% ipython --no-banner

In [1]: import numpy as np

In [2]: from numpy import linalg as LA

In [3]: np.set_printoptions(precision=2, suppress=True, linewidth=100)

In [4]: rng = np.random.default_rng(45020)

In [5]: K = (rng.random((6, 6)) < 0.3) + np.eye(6)

In [6]: K /= K.sum(axis=1, keepdims=True)

In [7]: print(K)
[[0.67 0.33 0.   0.   0.   0.  ]
 [0.5  0.5  0.   0.   0.   0.  ]
 [0.   0.   0.67 0.33 0.   0.  ]
 [0.33 0.   0.   0.67 0.   0.  ]
 [0.   0.17 0.17 0.17 0.33 0.17]
 [0.   0.   0.   0.   0.   1.  ]]

In [8]: # row-stochastic, so 1 is an eigenvalue

In [9]: x = np.array([-2, 1, 0, 2, 1, -1])

In [10]: y = K @ x

In [11]: beta, lr = np.zeros(6), 1 / LA.norm(K, 2) ** 2

In [12]: for i in range(5):
    ...:     beta -= lr * K.T @ (K @ beta - y)
    ...:     if i % 1 == 0: print(i, round(LA.norm(K @ beta - y), 2))
    ...: 
0 0.94
1 0.68
2 0.59
3 0.53
4 0.48

In [13]: print(round(LA.cond(K), 2))
7.9

In [14]: Q, vecs = LA.qr(K[:, :2])[0], LA.qr(K[:, 2:])[0]

In [15]: sv = LA.svd(Q.T @ vecs, compute_uv=False)

In [16]: print((sv > 0.9).sum())
0

In [17]: print(sv)
[0.82 0.22]

In [18]: feats = np.loadtxt("run9.csv", delimiter=",")

In [19]: print(feats)
[[5. 1. 1. 1. 1. 1. 1. 1. 1. 1. 1. 1. 1. 1. 1.]
 [1. 5. 1. 1. 1. 1. 1. 1. 1. 1. 1. 1. 1. 1. 1.]
 [1. 1. 5. 1. 1. 1. 1. 1. 1. 1. 1. 1. 1. 1. 1.]
 [1. 1. 1. 5. 1. 1. 1. 1. 1. 1. 1. 1. 1. 1. 1.]
 [1. 1. 1. 1. 5. 1. 1. 1. 1. 1. 1. 1. 1. 1. 1.]
 [1. 1. 1. 1. 1. 5. 1. 1. 1. 1. 1. 1. 1. 1. 1.]
 [1. 1. 1. 1. 1. 1. 5. 1. 1. 1. 1. 1. 1. 1. 1.]
 [1. 1. 1. 1. 1. 1. 1. 5. 1. 1. 1. 1. 1. 1. 1.]
 [1. 1. 1. 1. 1. 1. 1. 1. 5. 1. 1. 1. 1. 1. 1.]
 [1. 1. 1. 1. 1. 1. 1. 1. 1. 5. 1. 1. 1. 1. 1.]
 [1. 1. 1. 1. 1. 1. 1. 1. 1. 1. 5. 1. 1. 1. 1.]
 [1. 1. 1. 1. 1. 1. 1. 1. 1. 1. 1. 5. 1. 1. 1.]
 [1. 1. 1. 1. 1. 1. 1. 1. 1. 1. 1. 1. 5. 1. 1.]
 [1. 1. 1. 1. 1. 1. 1. 1. 1. 1. 1. 1. 1. 5. 1.]
 [1. 1. 1. 1. 1. 1. 1. 1. 1. 1. 1. 1. 1. 1. 5.]]

In [20]: print(np.round(np.abs(LA.eigvals(feats)).max(), 2))
19.0

In [21]: print(np.trace(feats))
75.0

In [22]: print(np.allclose(feats @ feats.T, feats.T @ feats))
True

In [23]: t = np.radians(90)

In [24]: Rm = np.eye(15)

In [25]: Rm[8, 8] = Rm[11, 11] = np.cos(t)

In [26]: Rm[8, 11], Rm[11, 8] = -np.sin(t), np.sin(t)

In [27]: B = feats @ Rm.T

In [28]: print(np.allclose(feats @ feats.T, B @ B.T))
True

In [29]: z = rng.permutation(15)

In [30]: print(z)
[ 9 10  7  3 12 13 11  6  5  1  4  2  0 14  8]

In [31]: B = feats[z][:, z]

In [32]: print(np.allclose(B, feats))
True

In [33]: A = np.load("case12.npy")

In [34]: print(A.round(2) + 0)
[[-0.32  0.59  0.23 -0.08  0.08  0.43  0.39  0.08 -0.38  0.01 -0.02]
 [-0.36 -0.22 -0.55  0.2  -0.24 -0.17  0.48  0.23 -0.14  0.18  0.24]
 [-0.5   0.05 -0.12 -0.39 -0.29 -0.24 -0.51 -0.09 -0.36  0.   -0.2 ]
 [-0.45 -0.36  0.15 -0.34  0.22  0.11  0.3  -0.2   0.44  0.12 -0.35]
 [ 0.45 -0.28  0.21 -0.28 -0.17 -0.13  0.3   0.07 -0.46  0.36 -0.33]
 [-0.18 -0.24  0.48 -0.12 -0.05  0.1  -0.22  0.54  0.07  0.27  0.48]
 [ 0.14 -0.02 -0.16 -0.16 -0.58  0.46  0.    0.37  0.26 -0.32 -0.27]
 [-0.05  0.45  0.29  0.16 -0.45 -0.46  0.14 -0.03  0.4   0.28 -0.12]
 [-0.09 -0.3   0.33  0.19 -0.47  0.18  0.11 -0.58 -0.15 -0.22  0.3 ]
 [-0.23 -0.21  0.3   0.57  0.09 -0.16 -0.02  0.31 -0.19 -0.33 -0.45]
 [ 0.05  0.04  0.13 -0.42  0.06 -0.46  0.31  0.14  0.   -0.64  0.23]]

In [35]: print(round(np.abs(LA.eigvals(A)).max(), 2))
1.0

In [36]: print(np.round(A @ A, 2) + 0)
[[-0.15 -0.26 -0.38 -0.1  -0.37 -0.19 -0.09  0.71  0.1   0.23  0.07]
 [ 0.34 -0.05  0.04  0.16 -0.01  0.    0.15  0.16  0.76 -0.42 -0.23]
 [ 0.24  0.04 -0.46  0.42  0.45 -0.39 -0.38 -0.09  0.05  0.14  0.16]
 [ 0.4  -0.41  0.16  0.17 -0.42  0.23 -0.58 -0.14 -0.17 -0.07 -0.07]
 [-0.09  0.6  -0.01  0.21  0.04  0.28 -0.32  0.37 -0.15 -0.06 -0.49]
 [-0.18  0.19  0.41 -0.09 -0.22 -0.75 -0.28 -0.03  0.   -0.25 -0.04]
 [-0.21  0.33  0.2   0.25 -0.23  0.26 -0.2  -0.05  0.41  0.22  0.61]
 [-0.57 -0.13 -0.41  0.37 -0.29  0.03  0.06 -0.35  0.01 -0.35 -0.15]
 [-0.24 -0.11 -0.14 -0.53  0.35  0.22 -0.47  0.04  0.13 -0.43  0.2 ]
 [-0.14 -0.01 -0.07 -0.32 -0.03 -0.03 -0.22 -0.37  0.41  0.55 -0.46]
 [ 0.4   0.47 -0.47 -0.36 -0.42 -0.04  0.06 -0.22 -0.06 -0.15  0.13]]

In [37]: print(np.allclose(A @ A.T, A.T @ A))
True

In [38]: print(np.round(np.trace(A), 2))
-1.35

In [39]: print(round(float(LA.det(A)), 2))
1.0

In [40]: assert A == A.T
ValueError: The truth value of an array with more than one element is ambiguous. Use a.any() or a.all()


In [41]: Q, _ = LA.qr(np.array([[-0.4, -0.8, -1.9, 0.4, 0.1, -2.5, -0.8, -1.1, -0.2],
    ...:     [-0.1, 0.7, -1.1, 0.6, -0.1, 1.0, -0.7, -1.2, -0.2],
    ...:     [0.2, 0.5, -1.2, 0.5, -1.7, -0.2, -0.6, -0.2, -1.2],
    ...:     [-0.1, 1.2, 0.3, -1.7, 2.0, -0.7, -0.7, -0.9, 1.2],
    ...:     [-0.4, 0.3, 1.4, 1.7, -2.1, -0.1, -0.7, 1.3, 1.3],
    ...:     [0.0, -1.8, -0.1, 2.1, -0.1, 0.6, 0.2, -1.6, 0.6],
    ...:     [1.4, -0.8, 0.0, 1.7, -0.8, -0.6, -0.4, 0.2, 1.1],
    ...:     [0.8, -0.2, -0.1, -0.4, 0.0, -0.7, -1.7, -0.7, 1.9],
    ...:     [-0.8, 0.7, 0.5, -1.7, -0.4, -0.7, 0.4, 1.0, 1.6]]))

In [42]: vals = np.array([-1, -2, 1, -2, -3, 3, 3, 3, 2])

In [43]: arr = Q @ np.diag(vals) @ Q.T

In [44]: print(arr.round(2) + 0)
[[ 1.3   0.09 -0.02  0.95  0.6  -1.18  0.61  0.35 -0.16]
 [ 0.09  0.42 -0.3  -1.13 -0.91  0.25 -0.19  1.05  1.02]
 [-0.02 -0.3   0.31  1.31 -1.1   1.32 -0.46 -0.5  -0.54]
 [ 0.95 -1.13  1.31 -0.11  0.98  0.97  0.68  0.51  1.09]
 [ 0.6  -0.91 -1.1   0.98 -0.1  -0.17 -0.03  1.08  0.  ]
 [-1.18  0.25  1.32  0.97 -0.17  0.1  -0.23  0.77  1.23]
 [ 0.61 -0.19 -0.46  0.68 -0.03 -0.23  0.49 -1.09  1.05]
 [ 0.35  1.05 -0.5   0.51  1.08  0.77 -1.09  1.51 -0.45]
 [-0.16  1.02 -0.54  1.09  0.    1.23  1.05 -0.45  0.08]]

In [45]: Q, vecs = LA.qr(arr[:, :7])[0], LA.qr(arr[:, 7:])[0]

In [46]: sv = LA.svd(Q.T @ vecs, compute_uv=False)

In [47]: print(sv)
[0.76 0.37]

In [48]: print((sv > 0.9).sum())
0

In [49]: print(np.degrees(np.arccos(sv.clip(0, 1))))
[40.23 68.09]

In [50]: z = rng.permutation(9)

In [51]: B = arr[:, z] * rng.choice([-1, 1], 9)

In [52]: print(B.round(2) + 0)
[[-0.95  0.6  -0.61 -1.3   0.16 -1.18  0.09 -0.35 -0.02]
 [ 1.13 -0.91  0.19 -0.09 -1.02  0.25  0.42 -1.05 -0.3 ]
 [-1.31 -1.1   0.46  0.02  0.54  1.32 -0.3   0.5   0.31]
 [ 0.11  0.98 -0.68 -0.95 -1.09  0.97 -1.13 -0.51  1.31]
 [-0.98 -0.1   0.03 -0.6   0.   -0.17 -0.91 -1.08 -1.1 ]
 [-0.97 -0.17  0.23  1.18 -1.23  0.1   0.25 -0.77  1.32]
 [-0.68 -0.03 -0.49 -0.61 -1.05 -0.23 -0.19  1.09 -0.46]
 [-0.51  1.08  1.09 -0.35  0.45  0.77  1.05 -1.51 -0.5 ]
 [-1.09  0.   -1.05  0.16 -0.08  1.23  1.02  0.45 -0.54]]

In [53]: U, _, Vh = LA.svd(arr.T @ B)

In [54]: print(z)
[3 4 6 0 8 5 1 7 2]

In [55]: print(np.round(U @ Vh, 2) + 0)
[[ 0.  0.  0. -1.  0.  0.  0.  0.  0.]
 [ 0.  0.  0.  0.  0.  0.  1.  0.  0.]
 [ 0.  0.  0.  0.  0.  0.  0.  0.  1.]
 [-1.  0.  0.  0.  0.  0.  0.  0.  0.]
 [ 0.  1.  0.  0.  0.  0.  0.  0.  0.]
 [ 0.  0.  0.  0.  0.  1.  0.  0.  0.]
 [ 0.  0. -1.  0.  0.  0.  0.  0.  0.]
 [ 0.  0.  0.  0.  0.  0.  0. -1.  0.]
 [ 0.  0.  0.  0. -1.  0.  0.  0.  0.]]
